>>> import numpy as np
>>> np.set_printoptions(precision=4, suppress=True, linewidth=200)
>>> feats = np.minimum.outer(np.arange(1, 4), np.arange(1, 4)) * 2
>>> feats
array([[2, 2, 2],
       [2, 4, 4],
       [2, 4, 6]])
>>> q, Rm = np.linalg.qr(feats)
>>> q @ Rm
array([[2., 2., 2.],
       [2., 4., 4.],
       [2., 4., 6.]])
>>> np.allclose(Rm.T @ Rm, feats.T @ feats)
True
>>> np.trace(q @ q.T)
np.float64(3.0)
>>> Rm
array([[-3.4641, -5.7735, -6.9282],
       [ 0.    , -1.633 , -2.4495],
       [ 0.    ,  0.    ,  1.4142]])
>>> round(float(abs(Rm[0, 0])), 4), np.round(np.linalg.norm(feats[:, 0]), 4)
(3.4641, np.float64(3.4641))
>>> q.round(4) + 0
array([[-0.5774,  0.8165,  0.    ],
       [-0.5774, -0.4082, -0.7071],
       [-0.5774, -0.4082,  0.7071]])
>>> q = feats.astype(float).copy()
>>> for j in range(3):
...     q[:, j] -= q[:, :j] @ (q[:, :j].T @ q[:, j])
...     q[:, j] /= np.linalg.norm(q[:, j])
... 
>>> np.round(q.T @ feats, 4) + 0
array([[3.4641, 5.7735, 6.9282],
       [0.    , 1.633 , 2.4495],
       [0.    , 0.    , 1.4142]])
>>> q.round(4) + 0
array([[ 0.5774, -0.8165,  0.    ],
       [ 0.5774,  0.4082, -0.7071],
       [ 0.5774,  0.4082,  0.7071]])
>>> np.round(q.T @ q, 4) + 0
array([[1., 0., 0.],
       [0., 1., 0.],
       [0., 0., 1.]])
>>> data = np.loadtxt("m.csv", delimiter=",")
>>> data
array([[ 0.,  0.,  0., -1., -1.,  0.],
       [ 0.,  0., -1.,  0.,  0., -1.],
       [ 0., -1.,  0.,  0.,  0., -1.],
       [-1.,  0.,  0.,  0., -1.,  0.],
       [-1.,  0.,  0., -1.,  0.,  0.],
       [ 0., -1., -1.,  0.,  0.,  0.]])
>>> w, evecs = np.linalg.eigh(data)
>>> vec = np.array([3, -1, -1, -5, 1, 1])
>>> np.round(evecs * np.abs(w) @ evecs.T, 4) + 0
array([[1.3333, 0.    , 0.    , 0.3333, 0.3333, 0.    ],
       [0.    , 1.3333, 0.3333, 0.    , 0.    , 0.3333],
       [0.    , 0.3333, 1.3333, 0.    , 0.    , 0.3333],
       [0.3333, 0.    , 0.    , 1.3333, 0.3333, 0.    ],
       [0.3333, 0.    , 0.    , 0.3333, 1.3333, 0.    ],
       [0.    , 0.3333, 0.3333, 0.    , 0.    , 1.3333]])
>>> np.linalg.eigvalsh(data[1:, 1:])
array([-2., -1.,  1.,  1.,  1.])
>>> vec @ data @ vec
np.float64(36.0)
>>> rng = np.random.default_rng(36183)
>>> z = rng.permutation(6)
>>> z
array([2, 5, 0, 4, 1, 3])
>>> Y = data[z][:, z]
>>> np.allclose(Y, data)
False
>>> def softmax(z):
...     e = np.exp(z - z.max(axis=-1, keepdims=True))
...     return e / e.sum(axis=-1, keepdims=True)
... 
>>> np.round(softmax(10 * data[4]), 4) + 0
array([0.  , 0.25, 0.25, 0.  , 0.25, 0.25])
>>> softmax(data).sum(axis=1)
array([1., 1., 1., 1., 1., 1.])
>>> scores = data @ data.T / np.sqrt(6)
>>> softmax(scores)[4] @ data
array([-0.4554, -0.2418, -0.2418, -0.4554, -0.3637, -0.2418])
>>> softmax(scores)
array([[0.2736, 0.1209, 0.1209, 0.1819, 0.1819, 0.1209],
       [0.1209, 0.2736, 0.1819, 0.1209, 0.1209, 0.1819],
       [0.1209, 0.1819, 0.2736, 0.1209, 0.1209, 0.1819],
       [0.1819, 0.1209, 0.1209, 0.2736, 0.1819, 0.1209],
       [0.1819, 0.1209, 0.1209, 0.1819, 0.2736, 0.1209],
       [0.1209, 0.1819, 0.1819, 0.1209, 0.1209, 0.2736]])
>>> softmax(scores).round(6).argmax(axis=1)
array([0, 1, 2, 3, 4, 5])
>>> np.all(np.linalg.eigvalsh(data) > 0)
np.False_
>>> try:
...     np.linalg.cholesky(data)
... except np.linalg.LinAlgError as e:
...     print(e)
... 
Matrix is not positive definite
>>> np.round(np.linalg.eigvalsh(data).min(), 4)
np.float64(-2.0)
>>> vec = np.array([0, 2, -2, 1, 1, -2])
>>> rhs = data @ vec
>>> rhs
array([-2.,  4.,  0., -1., -1.,  0.])
>>> np.linalg.solve(data.T, data[5])
array([-0., -0., -0., -0.,  0.,  1.])
>>> np.linalg.solve(data, data[:, 1])
array([-0.,  1., -0., -0.,  0.,  0.])
>>> np.linalg.solve(data, rhs + data[:, 3])
array([-0.,  2., -2.,  2.,  1., -2.])
>>> np.linalg.solve(data, rhs)
array([-0.,  2., -2.,  1.,  1., -2.])
>>> np.linalg.solve(data, 3 * rhs)
array([-0.,  6., -6.,  3.,  3., -6.])
>>> Y = np.array([[2, 1, -2, 0, -1, 1, 2, 2],
...     [2, -2, 2, -1, 0, -2, -2, -2],
...     [-2, 0, 0, -1, 1, 2, 1, -2],
...     [2, -1, 0, -1, 2, 1, 1, 0],
...     [-1, 0, 2, 2, 1, 0, 2, 2]])
>>> J = Y.T @ Y
>>> J
array([[17, -4, -2, -4, -1, -4, -2,  2],
       [-4,  6, -6,  3, -3,  4,  5,  6],
       [-2, -6, 12,  2,  4, -6, -4, -4],
       [-4,  3,  2,  7, -1, -1,  4,  8],
       [-1, -3,  4, -1,  7,  3,  3, -2],
       [-4,  4, -6, -1,  3, 10,  9,  2],
       [-2,  5, -4,  4,  3,  9, 14, 10],
       [ 2,  6, -4,  8, -2,  2, 10, 16]])
>>> np.linalg.matrix_rank(J, rtol=0.1)
np.int64(4)
>>> np.argsort(-np.linalg.norm(J, axis=0).round(6), kind="stable")[:3]
array([7, 6, 0])
>>> np.unique(J.round(6), axis=0).shape
(8, 8)
>>> round(np.trace(np.linalg.pinv(J) @ J), 4)
np.float64(5.0)
>>> m1 = np.load("case17.npy")
>>> m1
array([[ -9.8797,   4.9237,   1.725 ,  -1.5534,  -4.5024,  -7.7334],
       [-10.6833,   3.2018,  -0.222 ,   1.1126,  -4.5714,  -8.3982],
       [  1.3753,   1.381 ,   6.578 ,   0.7444,  -6.2165,   1.1632],
       [-10.1062,   3.7929,   2.5129,   0.1568,  -5.5497,  -7.3817],
       [  1.9518,   1.1441,   8.9035,   0.0867,  -6.3795,  -1.349 ],
       [ -9.9523,   5.6363,  -0.1056,   0.9759,  -5.681 ,  -8.0127],
       [ -9.2912,   3.2103,   0.4717,   0.3532,  -3.409 ,  -8.2963],
       [  1.3368,   2.2426,   7.5771,   2.4714,  -7.0318,  -1.615 ],
       [ -9.549 ,   4.8458,  -0.4937,   1.0306,  -3.69  ,  -6.5244],
       [-10.4782,   4.1159,  -1.0465,   1.7273,  -4.2616,  -7.2778],
       [ -7.5229,   4.4724,   0.3153,   0.5072,  -4.8019,  -7.4145]])
>>> q, evecs = np.linalg.qr(m1[:, :2])[0], np.linalg.qr(m1[:, 2:])[0]
>>> sv = np.linalg.svd(q.T @ evecs, compute_uv=False)
>>> sv
array([0.9953, 0.8483])
>>> np.degrees(np.arccos(sv.clip(0, 1)))
array([ 5.5317, 31.9749])
>>> (sv > 0.9).sum()
np.int64(1)
>>> vec = np.array([3, 2, 1])
>>> a = np.maximum(feats @ vec, 0)
>>> feats * (a > 1e-9)[:, None]
array([[2, 2, 2],
       [2, 4, 4],
       [2, 4, 6]])
>>> np.maximum(feats @ (3 * vec), 0)
array([36, 54, 60])
>>> np.tanh(feats @ vec)
array([1., 1., 1.])
>>> w, evecs = np.linalg.eigvalsh(data)
Traceback (most recent call last):
  File "<python-input-65>", line 1, in <module>
    w, evecs = np.linalg.eigvalsh(data)
    ^^^^^^^^
ValueError: too many values to unpack (expected 2)
>>> w, evecs = np.linalg.eigh(data)
>>> np.linalg.eigvalsh(data @ data)
array([1., 1., 1., 1., 4., 4.])
>>> w
array([-2., -2.,  1.,  1.,  1.,  1.])
>>> (w > 1e-8).sum(), (w < -1e-8).sum()
(np.int64(4), np.int64(2))
>>> np.round(evecs.T @ evecs, 4) + 0
array([[1., 0., 0., 0., 0., 0.],
       [0., 1., 0., 0., 0., 0.],
       [0., 0., 1., 0., 0., 0.],
       [0., 0., 0., 1., 0., 0.],
       [0., 0., 0., 0., 1., 0.],
       [0., 0., 0., 0., 0., 1.]])
>>> np.linalg.svd(data, compute_uv=False)
array([2., 2., 1., 1., 1., 1.])
>>> F = np.load("block14.npy")
>>> F
array([[0.1818, 0.1818, 0.    , 0.0909, 0.2727, 0.2727],
       [0.2308, 0.2308, 0.0769, 0.0769, 0.1538, 0.2308],
       [0.2   , 0.1   , 0.3   , 0.    , 0.2   , 0.2   ],
       [0.2   , 0.2   , 0.2   , 0.1333, 0.0667, 0.2   ],
       [0.1   , 0.1   , 0.1   , 0.3   , 0.3   , 0.1   ],
       [0.0714, 0.1429, 0.2143, 0.0714, 0.2143, 0.2857]])
>>> blk = np.stack([F, 2 * F, F[::-1]])
>>> np.linalg.matrix_rank(blk)
array([6, 6, 6])
>>> np.linalg.norm(blk, axis=(1, 2))
array([1.1157, 2.2313, 1.1157])
>>> (blk @ F.T).shape
(3, 6, 6)
>>> q, evecs = np.linalg.qr(F[:, :3])[0], np.linalg.qr(F[:, 3:])[0]
>>> sv = np.linalg.svd(q.T @ evecs, compute_uv=False)
>>> sv
array([0.9962, 0.3916, 0.0639])
>>> np.round(np.linalg.norm(q @ q.T - evecs @ evecs.T, 2), 4)
np.float64(0.998)
>>> z = rng.permutation(6)
>>> Y = F[:, z] * rng.choice([-1, 1], 6)
>>> Y
array([[-0.2727, -0.1818,  0.2727,  0.    , -0.1818,  0.0909],
       [-0.1538, -0.2308,  0.2308,  0.0769, -0.2308,  0.0769],
       [-0.2   , -0.1   ,  0.2   ,  0.3   , -0.2   ,  0.    ],
       [-0.0667, -0.2   ,  0.2   ,  0.2   , -0.2   ,  0.1333],
       [-0.3   , -0.1   ,  0.1   ,  0.1   , -0.1   ,  0.3   ],
       [-0.2143, -0.1429,  0.2857,  0.2143, -0.0714,  0.0714]])
>>> left, _, VT = np.linalg.svd(F.T @ Y)
>>> np.round(left @ VT, 4) + 0
array([[ 0.,  0.,  0.,  0., -1.,  0.],
       [ 0., -1.,  0.,  0.,  0.,  0.],
       [ 0.,  0.,  0.,  1.,  0.,  0.],
       [ 0.,  0.,  0.,  0.,  0.,  1.],
       [-1.,  0.,  0.,  0.,  0.,  0.],
       [ 0.,  0.,  1.,  0.,  0.,  0.]])
>>> z
array([4, 1, 5, 2, 0, 3])
>>> z = rng.permutation(6)
>>> z
array([4, 1, 2, 0, 5, 3])
>>> Y = F[z][:, z]
>>> np.diag(Y)
array([0.3   , 0.2308, 0.3   , 0.1818, 0.2857, 0.1333])
>>> np.round(np.trace(Y), 4)
np.float64(1.4316)
>>> round(float(np.linalg.det(Y)), 4), round(float(np.linalg.det(F[z])), 4)
(0.0, -0.0)
>>> Y
array([[0.3   , 0.1   , 0.1   , 0.1   , 0.1   , 0.3   ],
       [0.1538, 0.2308, 0.0769, 0.2308, 0.2308, 0.0769],
       [0.2   , 0.1   , 0.3   , 0.2   , 0.2   , 0.    ],
       [0.2727, 0.1818, 0.    , 0.1818, 0.2727, 0.0909],
       [0.2143, 0.1429, 0.2143, 0.0714, 0.2857, 0.0714],
       [0.0667, 0.2   , 0.2   , 0.2   , 0.2   , 0.1333]])
>>> np.sort(np.abs(np.linalg.eigvals(Y)))
array([0.0306, 0.1498, 0.1498, 0.2122, 0.2122, 1.    ])
